In [1]: import numpy as np

In [2]: import numpy.linalg as la

In [3]: np.set_printoptions(suppress=True, linewidth=120)

In [4]: def rd(a):
   ...:     return np.round(a, 3) + 0
   ...: 

In [5]: data = np.cumsum(np.array([[2, 3, 3],
   ...:     [3, 0, 2],
   ...:     [3, 1, 2],
   ...:     [3, 2, 2],
   ...:     [2, 2, 1],
   ...:     [1, 3, 0],
   ...:     [3, 1, 0],
   ...:     [0, 0, 3],
   ...:     [3, 0, 3],
   ...:     [3, 1, 0],
   ...:     [0, 3, 1],
   ...:     [0, 1, 2],
   ...:     [0, 1, 2],
   ...:     [3, 0, 2],
   ...:     [3, 1, 0]]), axis=0)

In [6]: data
Out[6]: 
array([[ 2,  3,  3],
       [ 5,  3,  5],
       [ 8,  4,  7],
       [11,  6,  9],
       [13,  8, 10],
       [14, 11, 10],
       [17, 12, 10],
       [17, 12, 13],
       [20, 12, 16],
       [23, 13, 16],
       [23, 16, 17],
       [23, 17, 19],
       [23, 18, 21],
       [26, 18, 23],
       [29, 19, 23]])

In [7]: out = data / np.sqrt((data ** 2).mean(axis=1, keepdims=True))

In [8]: la.matrix_rank(data - data.mean(axis=1, keepdims=True))
Out[8]: np.int64(2)

In [9]: rd(data - data.mean(axis=1, keepdims=True))
Out[9]: 
array([[-0.667,  0.333,  0.333],
       [ 0.667, -1.333,  0.667],
       [ 1.667, -2.333,  0.667],
       [ 2.333, -2.667,  0.333],
       [ 2.667, -2.333, -0.333],
       [ 2.333, -0.667, -1.667],
       [ 4.   , -1.   , -3.   ],
       [ 3.   , -2.   , -1.   ],
       [ 4.   , -4.   ,  0.   ],
       [ 5.667, -4.333, -1.333],
       [ 4.333, -2.667, -1.667],
       [ 3.333, -2.667, -0.667],
       [ 2.333, -2.667,  0.333],
       [ 3.667, -4.333,  0.667],
       [ 5.333, -4.667, -0.667]])

In [10]: G = np.cov(data, rowvar=False)

In [11]: G.shape
Out[11]: (3, 3)

In [12]: rd(la.eigvalsh(G)[::-1])
Out[12]: array([132.715,   1.669,   1.359])

In [13]: np.argwhere(np.triu(np.abs(np.corrcoef(data.T)) > 0.8, 1))
Out[13]: 
array([[0, 1],
       [0, 2],
       [1, 2]])

In [14]: rd(np.corrcoef(data[:, 0], data[:, 1])[0, 1])
Out[14]: np.float64(0.967)

In [15]: np.median(data, axis=0)
Out[15]: array([17., 12., 13.])

In [16]: rd(np.polyfit(data[:, 0], data[:, 1], 1))
Out[16]: array([ 0.679, -0.029])

In [17]: rd(G)
Out[17]: 
array([[63.495, 43.105, 49.319],
       [43.105, 31.267, 34.267],
       [49.319, 34.267, 40.981]])

In [18]: rng = np.random.default_rng(381661)

In [19]: labels = rng.permutation(3)

In [20]: labels
Out[20]: array([0, 1, 2])

In [21]: out = G[labels][:, labels]

In [22]: rd(la.det(out)), rd(la.det(G[labels]))
Out[22]: (np.float64(300.994), np.float64(300.994))

In [23]: rd(np.sort(np.abs(la.eigvals(out))))
Out[23]: array([  1.359,   1.669, 132.715])

In [24]: rd(np.trace(out))
Out[24]: np.float64(135.743)

In [25]: Xs = (data - data.mean(axis=0)) / data.std(axis=0)

In [26]: rd(Xs.std(axis=0))
Out[26]: array([1., 1., 1.])

In [27]: coef = la.lstsq(np.delete(Xs, 1, axis=1), Xs[:, 1])[0]

In [28]: rd(coef)
Out[28]: array([0.642, 0.336])

In [29]: u = np.array([-2, 0, -1, -2])

In [30]: W0 = -2 * np.eye(4) + np.outer(u, u)

In [31]: W0
Out[31]: 
array([[ 2.,  0.,  2.,  4.],
       [ 0., -2.,  0.,  0.],
       [ 2.,  0., -1.,  2.],
       [ 4.,  0.,  2.,  2.]])

In [32]: u = np.array([-1, -2, 0, -1])

In [33]: out = W0 + np.outer(u, np.eye(4)[3])

In [34]: out
Out[34]: 
array([[ 2.,  0.,  2.,  3.],
       [ 0., -2.,  0., -2.],
       [ 2.,  0., -1.,  2.],
       [ 4.,  0.,  2.,  1.]])

In [35]: rd(la.det(out) / la.det(W0)), rd(1 + la.solve(W0, u)[3])
Out[35]: (np.float64(0.929), np.float64(0.929))

In [36]: def softmax(z):
    ...:     e = np.exp(z - z.max(axis=-1, keepdims=True))
    ...:     return e / e.sum(axis=-1, keepdims=True)
    ...: 

In [37]: rd(softmax(out).sum(axis=1))
Out[37]: array([1., 1., 1., 1.])

In [38]: rd(softmax(out[1] + 5))
Out[38]: array([0.44, 0.06, 0.44, 0.06])

In [39]: rd(softmax(10 * out[1]))
Out[39]: array([0.5, 0. , 0.5, 0. ])

In [40]: scores = out @ out.T / np.sqrt(4)

In [41]: rd(softmax(scores + np.triu(np.full(scores.shape, -np.inf), 1)))
Out[41]: 
array([[1.   , 0.   , 0.   , 0.   ],
       [0.001, 0.999, 0.   , 0.   ],
       [0.377, 0.001, 0.622, 0.   ],
       [0.047, 0.   , 0.001, 0.951]])

In [42]: rd(softmax(scores)[1] @ out)
Out[42]: array([ 0.033, -1.98 ,  0.013, -1.966])

In [43]: softmax(scores).round(6).argmax(axis=1)
Out[43]: array([0, 1, 2, 3])

In [44]: vec = np.array([1, 1, 1, 3])

In [45]: a = np.maximum(W0 @ vec, 0)

In [46]: rd(np.tanh(W0 @ vec))
Out[46]: array([ 1.   , -0.964,  1.   ,  1.   ])

In [47]: np.maximum(W0 @ vec, 0) - np.maximum(-W0 @ vec, 0)
Out[47]: array([16., -2.,  7., 12.])

In [48]: np.flatnonzero(a > 1e-9)
Out[48]: array([0, 2, 3])

In [49]: W0.T @ a
Out[49]: array([ 94.,   0.,  49., 102.])
